% python3 -q
>>> import numpy as np
>>> import numpy.linalg as la
>>> np.set_printoptions(precision=1, suppress=True, linewidth=100, floatmode="fixed")
>>> rd = lambda a: np.round(a, 1) + 0
>>> K = np.diag(5 * np.array([0, 3, 3])) + np.array([[-9, -3, 1], [0, 3, 3], [-7, 1, -6]])
>>> K
array([[-9, -3,  1],
       [ 0, 18,  3],
       [-7,  1,  9]])
>>> Y = np.array([[2, -1], [2, -1]])
>>> Z = np.kron(Y, K)
>>> la.matrix_rank(Z)
np.int64(3)
>>> rd(la.norm(Z, 2)), rd(la.norm(Y, 2) * la.norm(K, 2))
(np.float64(59.0), np.float64(59.0))
>>> Z.shape
(6, 6)
>>> x = np.array([0, 2, -1])
>>> np.einsum("ij,j->i", K, x)
array([-7, 33, -7])
>>> K @ (2 * x)
array([-14,  66, -14])
>>> K @ np.eye(3)[2]
array([1.0, 3.0, 9.0])
>>> la.norm(K @ x) <= la.norm(K, 2) * la.norm(x) + 1e-9
np.True_
>>> (K * x).sum(axis=1)
array([-7, 33, -7])
>>> K * x
array([[ 0, -6, -1],
       [ 0, 36, -3],
       [ 0,  2, -9]])
>>> np.sign((K @ x).round(6))
array([-1,  1, -1])
>>> K @ np.ones(3)
array([-11.0,  21.0,   3.0])
>>> np.einsum("ij,ji->", K, K)
np.int64(478)
>>> np.einsum("ii->", K)
np.int64(18)
>>> print(np.kron(np.eye(2, dtype=int), K))
[[-9 -3  1  0  0  0]
 [ 0 18  3  0  0  0]
 [-7  1  9  0  0  0]
 [ 0  0  0 -9 -3  1]
 [ 0  0  0  0 18  3]
 [ 0  0  0 -7  1  9]]
>>> J = np.load("case2.npy")
>>> J
array([[ -1.8,  -5.1,   0.0],
       [  3.4,   0.4,  -0.5],
       [ -1.0,  -5.0,  -6.3],
       [ -2.4,  -3.0,  -2.3],
       [  1.4,  -1.0,  -2.8],
       [  2.2,   4.6,   0.0],
       [  0.3,  -5.0,   9.1],
       [ -2.3, -10.1,   6.3],
       [  3.0,   3.6,   1.3],
       [ -0.7,   0.0,  -5.1],
       [  0.0,   0.7,  -4.7],
       [ -3.7,  -1.6,  -2.5],
       [  1.6,   3.2, -10.5],
       [  3.7,   1.6,  -2.5]])
>>> cov = np.cov(J, rowvar=False)
>>> rd(J.std(axis=0))
array([2.3, 3.9, 4.8])
>>> rd(la.eigvalsh(cov)[::-1])
array([31.7, 13.2,  1.9])
>>> print(rd(np.corrcoef(J.T)))
[[ 1.0  0.7 -0.1]
 [ 0.7  1.0 -0.5]
 [-0.1 -0.5  1.0]]
>>> np.argsort(-J.std(axis=0).round(6), kind="stable")
array([2, 1, 0])
>>> print(cov.shape)
(3, 3)
>>> rd(cov)
array([[ 5.6,  6.6, -0.7],
       [ 6.6, 16.8, -9.6],
       [-0.7, -9.6, 24.5]])
>>> rd(np.polyfit(J[:, 0], J[:, 2], 1))
array([-0.1, -1.4])
>>> rd(np.corrcoef(J[:, 0], J[:, 2])[0, 1])
np.float64(-0.1)
>>> rd(np.median(J, axis=0))
array([ 0.2, -0.5, -2.4])
